% python3 -q
>>> import numpy as np
>>> np.set_printoptions(precision=1, suppress=True, linewidth=200)
>>> K = np.load("data.npy")
>>> K
array([[ 1,  0,  0,  0,  0],
       [ 5,  1,  0,  0,  0],
       [ 4, -5,  1,  0,  0],
       [ 5,  0, -2,  1,  0],
       [ 0,  0,  1,  3,  1]])
>>> vec = np.array([0, 2, 3, 1, 2])
>>> (K @ vec).argmax()
np.int64(4)
>>> np.einsum("ij,j->i", K, vec)
array([ 0,  2, -7, -5,  8])
>>> np.poly(K)
array([  1.,  -5.,  10., -10.,   5.,  -1.])
>>> round(np.linalg.det(K[::-1]), 1)
np.float64(1.0)
>>> np.einsum("ij,ji->", K, K)
np.int64(5)
>>> Uu, sigma, vt = np.linalg.svd(K)
>>> np.argmax(sigma[:-1] / (sigma[1:] + 1e-6)) + 1
np.int64(4)
>>> B = Uu[:, :4] @ np.diag(sigma[:4]) @ vt[:4]
>>> np.round(np.linalg.norm(K - B) / np.linalg.norm(K), 1)
np.float64(0.0)
>>> B.round(1) + 0
array([[ 1.,  0.,  0.,  0.,  0.],
       [ 5.,  1.,  0.,  0.,  0.],
       [ 4., -5.,  1.,  0.,  0.],
       [ 5.,  0., -2.,  1.,  0.],
       [ 0.,  0.,  1.,  3.,  1.]])
>>> np.round(np.abs(K - B).max(), 1)
np.float64(0.0)
>>> rng = np.random.default_rng(70)
>>> m1 = (rng.random((3, 3)) < 0.3) + np.eye(3)
>>> m1 /= m1.sum(axis=1, keepdims=True)
>>> m1
array([[1. , 0. , 0. ],
       [0. , 1. , 0. ],
       [0.3, 0.3, 0.3]])
>>> vals, evecs = np.linalg.eig(m1)
>>> print(np.sort(np.linalg.eigvals(m1.T)))
[0.3 1.  1. ]
>>> np.sort(np.linalg.eigvals(np.linalg.inv(m1)))
array([1., 1., 3.])
>>> m1 @ evecs[:, 0] - vals[0] * evecs[:, 0]
array([0., 0., 0.])
>>> np.linalg.matrix_rank(m1 - m1[0, 0] * np.eye(3))
np.int64(1)
>>> print(np.sort(np.linalg.eigvals(m1)))
[0.3 1.  1. ]
>>> vec = np.array([0, 3, 1])
>>> print(np.sign((m1 @ vec).round(6)))
[0. 1. 1.]
>>> print(m1 @ (2 * vec))
[0.  6.  2.7]
>>> m1 @ vec
array([0. , 3. , 1.3])
>>> m1 @ np.ones(3)
array([1., 1., 1.])
>>> X = np.loadtxt("x.csv", delimiter=",")
>>> X
array([[ 0.,  0.,  0.,  2.],
       [-2.,  0.,  0.,  0.],
       [ 0.,  0.,  1.,  0.],
       [ 0.,  0.,  0.,  0.]])
>>> u = np.array([8, 4])
>>> np.polyval(u, X[3])
array([4., 4., 4., 4.])
>>> np.cross(X[3, :3], X[2, :3])
array([0., 0., 0.])
>>> np.convolve(X[3], u)
array([0., 0., 0., 0., 0.])
